$ python3 -q
>>> import numpy as np
>>> np.set_printoptions(precision=2, suppress=True, linewidth=160)
>>> tidy = lambda a: np.round(a, 2) + 0
>>> mat = np.load("case9.npy")
>>> mat
array([[  7,  -3,   1,   3],
       [  1,   1,  -3,   3],
       [  3,  -3, -13,  -3],
       [ -2,   0,   2,  17]])
>>> rng = np.random.default_rng(975900)
>>> A2 = mat + rng.integers(-2, 3, (4, 3)) @ rng.integers(-2, 3, (3, 4))
>>> A2
array([[10, -3,  5, -4],
       [ 3, -2, -1, -2],
       [ 5, -5, -9, -9],
       [-2,  2,  6, 15]])
>>> tidy(np.linalg.svd(A2 - mat, compute_uv=False))
array([13.36,  4.34,  1.59,  0.  ])
>>> A2 - mat
array([[ 3,  0,  4, -7],
       [ 2, -3,  2, -5],
       [ 2, -2,  4, -6],
       [ 0,  2,  4, -2]])
>>> round(np.log10(np.linalg.cond(A2)))
2
>>> np.argsort(-np.linalg.norm(A2, axis=0).round(6), kind="stable")[:3]
array([3, 2, 0])
>>> tidy(np.abs(np.linalg.svd(A2)[2][-1]))
array([0.44, 0.85, 0.3 , 0.07])
>>> [round(float(x), 2) for x in np.linalg.svd(A2, compute_uv=False)[:3]]
[21.99, 11.59, 5.58]
>>> np.linalg.cond(A2) > 100
np.False_
>>> O, vecs = np.linalg.qr(mat[:, :2])[0], np.linalg.qr(mat[:, 2:])[0]
>>> sigma = np.linalg.svd(O.T @ vecs, compute_uv=False)
>>> (sigma > 0.9).sum()
np.int64(0)
>>> tidy(np.degrees(np.arccos(sigma.clip(0, 1))))
array([51.1 , 79.26])
>>> tidy(np.linalg.norm(O @ O.T - vecs @ vecs.T, 2))
np.float64(0.98)
>>> vals, vecs = np.linalg.eig(mat)
>>> tidy(np.sort(np.linalg.eigvals(np.linalg.inv(mat))))
array([-0.07,  0.06,  0.14,  0.46])
>>> tidy(np.sort(np.linalg.eigvals(mat @ mat)))
array([  4.68,  49.  , 181.87, 266.46])
>>> tidy(mat @ vecs[:, 0] - vals[0] * vecs[:, 0])
array([0., 0., 0., 0.])
>>> tidy(np.sort(np.linalg.eigvals(mat.T)))
array([-13.49,   2.16,   7.  ,  16.32])
>>> A2 = mat[0, 0] * mat[1:] - np.outer(mat[1:, 0], mat[0])
>>> A2
array([[  0,  10, -22,  18],
       [  0, -12, -94, -30],
       [  0,  -6,  16, 125]])
>>> np.flatnonzero(~A2.round(6).any(axis=1))
array([], dtype=int64)
>>> K = np.array([[-0.3, -0.6, -2.3],
...     [-1.1, 0.5, 0.0],
...     [-1.1, 0.5, -1.0],
...     [-1.3, -0.4, 0.7],
...     [1.1, -3.3, 0.5],
...     [0.1, 0.4, -0.6],
...     [0.2, -0.6, 0.1],
...     [0.4, -2.2, -0.5],
...     [0.1, -1.5, 1.2],
...     [-1.3, 0.8, 0.4],
...     [-0.7, 1.8, 0.9],
...     [-0.8, -1.8, -2.2],
...     [1.9, 0.5, -1.0],
...     [-1.1, -0.8, 0.1]])
>>> K[12] *= 10
>>> K
array([[ -0.3,  -0.6,  -2.3],
       [ -1.1,   0.5,   0. ],
       [ -1.1,   0.5,  -1. ],
       [ -1.3,  -0.4,   0.7],
       [  1.1,  -3.3,   0.5],
       [  0.1,   0.4,  -0.6],
       [  0.2,  -0.6,   0.1],
       [  0.4,  -2.2,  -0.5],
       [  0.1,  -1.5,   1.2],
       [ -1.3,   0.8,   0.4],
       [ -0.7,   1.8,   0.9],
       [ -0.8,  -1.8,  -2.2],
       [ 19. ,   5. , -10. ],
       [ -1.1,  -0.8,   0.1]])
>>> Xs = K - K.mean(axis=0)
>>> left, sigma, Vt = np.linalg.svd(Xs, full_matrices=False)
>>> tidy(sigma)
array([21.77,  5.14,  3.64])
>>> np.abs(Vt[0]).argmax()
np.int64(0)
>>> tidy((sigma ** 2).sum() ** 2 / (sigma ** 4).sum())
np.float64(1.17)
>>> (np.sign(left[:, 0]) == np.sign(left[0, 0])).astype(int)
array([1, 1, 1, 1, 1, 1, 1, 1, 1, 1, 1, 1, 0, 1])
>>> tidy(Vt[0] * np.sign(Vt[0, np.abs(Vt[0]).argmax()]))
array([ 0.86,  0.24, -0.44])
>>> tidy(Xs.mean(axis=0))
array([0., 0., 0.])
>>> vec = np.array([0, 1, 3])
>>> h = np.maximum(K @ vec, 0)
>>> K * (h > 1e-9)[:, None]
array([[-0. , -0. , -0. ],
       [-1.1,  0.5,  0. ],
       [-0. ,  0. , -0. ],
       [-1.3, -0.4,  0.7],
       [ 0. , -0. ,  0. ],
       [ 0. ,  0. , -0. ],
       [ 0. , -0. ,  0. ],
       [ 0. , -0. , -0. ],
       [ 0.1, -1.5,  1.2],
       [-1.3,  0.8,  0.4],
       [-0.7,  1.8,  0.9],
       [-0. , -0. , -0. ],
       [ 0. ,  0. , -0. ],
       [-0. , -0. ,  0. ]])
>>> tidy(np.maximum(K @ (3 * vec), 0))
array([ 0. ,  1.5,  0. ,  5.1,  0. ,  0. ,  0. ,  0. ,  6.3,  6. , 13.5,  0. ,  0. ,  0. ])
>>> tidy(K.T @ h)
array([-8.3 ,  6.12,  8.56])
>>> tidy(h)
array([0. , 0.5, 0. , 1.7, 0. , 0. , 0. , 0. , 2.1, 2. , 4.5, 0. , 0. , 0. ])
>>> np.flatnonzero(h > 1e-9)
array([ 1,  3,  8,  9, 10])
>>> tidy(np.maximum(K @ vec, 0) - np.maximum(-K @ vec, 0))
array([ -7.5,   0.5,  -2.5,   1.7,  -1.8,  -1.4,  -0.3,  -3.7,   2.1,   2. ,   4.5,  -8.4, -25. ,  -0.5])
>>> tidy(np.tanh(K @ vec))
array([-1.  ,  0.46, -0.99,  0.94, -0.95, -0.89, -0.29, -1.  ,  0.97,  0.96,  1.  , -1.  , -1.  , -0.46])
>>> z = K[:, 2] > np.median(K[:, 2])
>>> r0 = K[z].mean(axis=0) - K[~z].mean(axis=0)
>>> np.argsort(-np.abs(r0).round(6), kind="stable")
array([2, 0, 1])
>>> tidy((((K - K.mean(axis=0)) @ r0 > 0) == z).mean())
np.float64(0.64)
>>> tidy(r0)
array([-2.74, -0.83,  2.93])
>>> z.astype(int)
array([0, 0, 0, 1, 1, 0, 1, 0, 1, 1, 1, 0, 0, 1])
